% ipython --no-banner

In [1]: import numpy as np

In [2]: import numpy.linalg as la

In [3]: np.set_printoptions(suppress=True, linewidth=200)

In [4]: feats = np.load("dump.npy")

In [5]: feats
Out[5]: 
array([[ -3,  -3,  -3,  -3,  -3,  -3],
       [ -3,  -6,  -6,  -6,  -6,  -6],
       [ -3,  -6,  -9,  -9,  -9,  -9],
       [ -3,  -6,  -9, -12, -12, -12],
       [ -3,  -6,  -9, -12, -15, -15],
       [ -3,  -6,  -9, -12, -15, -18]])

In [6]: U, s, VT = la.svd(feats, full_matrices=False)

In [7]: (s > 1e-8).sum()
Out[7]: np.int64(6)

In [8]: np.abs(U[:, 0]).round(6).argmax()
Out[8]: np.int64(5)

In [9]: np.round(U.T @ U, 1) + 0
Out[9]: 
array([[1., 0., 0., 0., 0., 0.],
       [0., 1., 0., 0., 0., 0.],
       [0., 0., 1., 0., 0., 0.],
       [0., 0., 0., 1., 0., 0.],
       [0., 0., 0., 0., 1., 0.],
       [0., 0., 0., 0., 0., 1.]])

In [10]: rng = np.random.default_rng(1253)

In [11]: arr = np.eye(3, dtype=int)[rng.permutation(3)] * np.array([0, 1, 1])

In [12]: arr
Out[12]: 
array([[0, 1, 0],
       [0, 0, 1],
       [0, 0, 0]])

In [13]: # null space of dimension 1

In [14]: labels = rng.permutation(3)

In [15]: labels
Out[15]: array([2, 1, 0])

In [16]: M2 = arr[labels][:, labels]

In [17]: np.allclose(M2, arr)
Out[17]: False

In [18]: np.trace(M2)
Out[18]: np.int64(0)

In [19]: M2 = np.array([[8, 7], [-5, 0], [5, -6]])

In [20]: X = np.kron(np.eye(3, dtype=int), M2)

In [21]: X
Out[21]: 
array([[ 8,  7,  0,  0,  0,  0],
       [-5,  0,  0,  0,  0,  0],
       [ 5, -6,  0,  0,  0,  0],
       [ 0,  0,  8,  7,  0,  0],
       [ 0,  0, -5,  0,  0,  0],
       [ 0,  0,  5, -6,  0,  0],
       [ 0,  0,  0,  0,  8,  7],
       [ 0,  0,  0,  0, -5,  0],
       [ 0,  0,  0,  0,  5, -6]])

In [22]: proj = X @ la.solve(X.T @ X, X.T)

In [23]: la.matrix_rank(np.eye(9) - proj)
Out[23]: np.int64(3)

In [24]: M2 = np.array([[-1, -1], [-2, -1], [1, -2], [1, -1], [-1, -2], [0, 0]])

In [25]: np.einsum("ij->j", X)
Out[25]: array([8, 1, 8, 1, 8, 1])

In [26]: X @ M2
Out[26]: 
array([[-22, -15],
       [  5,   5],
       [  7,   1],
       [ 15, -23],
       [ -5,  10],
       [ -1,  -4],
       [ -8, -16],
       [  5,  10],
       [ -5, -10]])

In [27]: np.einsum("ik,kj->ij", X, M2)
Out[27]: 
array([[-22, -15],
       [  5,   5],
       [  7,   1],
       [ 15, -23],
       [ -5,  10],
       [ -1,  -4],
       [ -8, -16],
       [  5,  10],
       [ -5, -10]])

In [28]: la.matrix_rank(np.vstack([X, M2.T]))
Out[28]: np.int64(6)

In [29]: np.einsum("ij,ij->i", X, X)
Out[29]: array([113,  25,  61, 113,  25,  61, 113,  25,  61])

In [30]: np.einsum("ik,kj->ji", X, M2)
Out[30]: 
array([[-22,   5,   7,  15,  -5,  -1,  -8,   5,  -5],
       [-15,   5,   1, -23,  10,  -4, -16,  10, -10]])

In [31]: round(la.norm(X[3], 1), 1), np.round(la.norm(X[3], np.inf), 1)
Out[31]: (np.float64(15.0), np.float64(8.0))

In [32]: np.round(la.norm(X, axis=1), 1)
Out[32]: array([10.6,  5. ,  7.8, 10.6,  5. ,  7.8, 10.6,  5. ,  7.8])

In [33]: mat = np.load("block13.npy")

In [34]: mat
Out[34]: 
array([[  3,   5,  -3,   0],
       [  3, -15,  -3,   0]])

In [35]: # column 1 dominates

In [36]: r0 = np.array([2, 2])

In [37]: np.polyval(r0, mat[1])
Out[37]: array([  8, -28,  -4,   2])

In [38]: np.cross(mat[1, :3], mat[0, :3])
Out[38]: array([60,  0, 60])

In [39]: t = np.radians(30)

In [40]: Rm = np.eye(4)

In [41]: Rm[0, 0] = Rm[3, 3] = np.cos(t)

In [42]: Rm[0, 3], Rm[3, 0] = -np.sin(t), np.sin(t)

In [43]: Rm.round(1)
Out[43]: 
array([[ 0.9,  0. ,  0. , -0.5],
       [ 0. ,  1. ,  0. ,  0. ],
       [ 0. ,  0. ,  1. ,  0. ],
       [ 0.5,  0. ,  0. ,  0.9]])

In [44]: M2 = mat @ Rm.T

In [45]: np.round(la.svd(mat, compute_uv=False), 1), np.round(la.svd(M2, compute_uv=False), 1)
Out[45]: (array([16.1,  5.3]), array([16.1,  5.3]))

In [46]: np.allclose(mat @ mat.T, M2 @ M2.T)
Out[46]: True

In [47]: np.round(np.abs(M2 - mat).max(axis=0), 1)
Out[47]: array([0.4, 0. , 0. , 1.5])

In [48]: round(la.det(Rm), 1), round(float(np.trace(Rm)), 1)
Out[48]: (np.float64(1.0), 3.7)

In [49]: M2 = np.array([[-5, 6, 9], [3, -9, 8], [-7, 4, -1], [-7, 5, 9]])

In [50]: np.einsum("ij->j", mat)
Out[50]: array([  6, -10,  -6,   0])

In [51]: np.einsum("ij,ij->i", mat, mat)
Out[51]: array([ 43, 243])

In [52]: np.einsum("ik,kj->ji", mat, M2)
Out[52]: 
array([[ 21, -39],
       [-39, 141],
       [ 70, -90]])

In [53]: M2.T @ mat.T
Out[53]: 
array([[ 21, -39],
       [-39, 141],
       [ 70, -90]])

In [54]: data = np.load("run11.npy")

In [55]: data.round(1)
Out[55]: 
array([[-11.4,  -6.8,  -8.5,   6.3,  10.6],
       [ 11.1,   6.2,   8.8,  -7.1, -10.5],
       [  7.7,  12.2,  -5. ,  12.7,  -2.8],
       [  2.4,  -4.8,  10.4, -15.1,  -5.7],
       [-12.2, -12.4,  -1.9,  -4.6,   8.4],
       [ -1.9,   5.3, -10.3,  15.3,   5.4],
       [ 11.1,   6.1,   8.8,  -7.1, -10.5],
       [-11.8, -12.7,  -0.8,  -6.1,   7.7],
       [  5.6,  11.1,  -6.7,  14.1,  -0.8],
       [-12.6, -11.7,  -3.5,  -2.4,   9.3],
       [ 12.7,  10.6,   5.2,  -0.3, -10. ],
       [ -5.1,   2. , -10.8,  14. ,   7.6],
       [ -8. , -12.3,   4.6, -12.3,   3.2],
       [-12.7, -10.6,  -5.1,   0.1,  10. ],
       [-12.4,  -9.1,  -6.7,   3. ,  10.5],
       [ 12.4,  12.1,   2.6,   3.6,  -8.8],
       [-12.6, -10.1,  -5.8,   1.3,  10.2],
       [ -6.7,   0.2, -10.7,  13. ,   8.5],
       [-11.4, -12.9,   0.1,  -7.3,   7.1],
       [  4.9,  -2.2,  10.8, -14.1,  -7.5],
       [-11.9,  -7.7,  -7.8,   5.1,  10.6],
       [-11.4,  -6.7,  -8.5,   6.4,  10.6],
       [ 10.3,   4.8,   9.5,  -8.7, -10.3],
       [  5.9,  11.3,  -6.4,  14. ,  -1.1]])

In [56]: round(np.trace(la.pinv(data) @ data), 1)
Out[56]: np.float64(2.0)

In [57]: np.round(data @ la.pinv(data) @ data, 1)
Out[57]: 
array([[-11.4,  -6.8,  -8.5,   6.3,  10.6],
       [ 11.1,   6.2,   8.8,  -7.1, -10.5],
       [  7.7,  12.2,  -5. ,  12.7,  -2.8],
       [  2.4,  -4.8,  10.4, -15.1,  -5.7],
       [-12.2, -12.4,  -1.9,  -4.6,   8.4],
       [ -1.9,   5.3, -10.3,  15.3,   5.4],
       [ 11.1,   6.1,   8.8,  -7.1, -10.5],
       [-11.8, -12.7,  -0.8,  -6.1,   7.7],
       [  5.6,  11.1,  -6.7,  14.1,  -0.8],
       [-12.6, -11.7,  -3.5,  -2.4,   9.3],
       [ 12.7,  10.6,   5.2,  -0.3, -10. ],
       [ -5.1,   2. , -10.8,  14. ,   7.6],
       [ -8. , -12.3,   4.6, -12.3,   3.2],
       [-12.7, -10.6,  -5.1,   0.1,  10. ],
       [-12.4,  -9.1,  -6.7,   3. ,  10.5],
       [ 12.4,  12.1,   2.6,   3.6,  -8.8],
       [-12.6, -10.1,  -5.8,   1.3,  10.2],
       [ -6.7,   0.2, -10.7,  13. ,   8.5],
       [-11.4, -12.9,   0.1,  -7.3,   7.1],
       [  4.9,  -2.2,  10.8, -14.1,  -7.5],
       [-11.9,  -7.7,  -7.8,   5.1,  10.6],
       [-11.4,  -6.7,  -8.5,   6.4,  10.6],
       [ 10.3,   4.8,   9.5,  -8.7, -10.3],
       [  5.9,  11.3,  -6.4,  14. ,  -1.1]])

In [58]: np.allclose(data[:-1].T @ la.lstsq(data[:-1].T, data[-1])[0], data[-1])
Out[58]: True

In [59]: np.unique(data.round(6), axis=0).shape
Out[59]: (24, 5)

In [60]: la.lstsq(data[:-1].T, data[-1])[2]
Out[60]: np.int32(2)
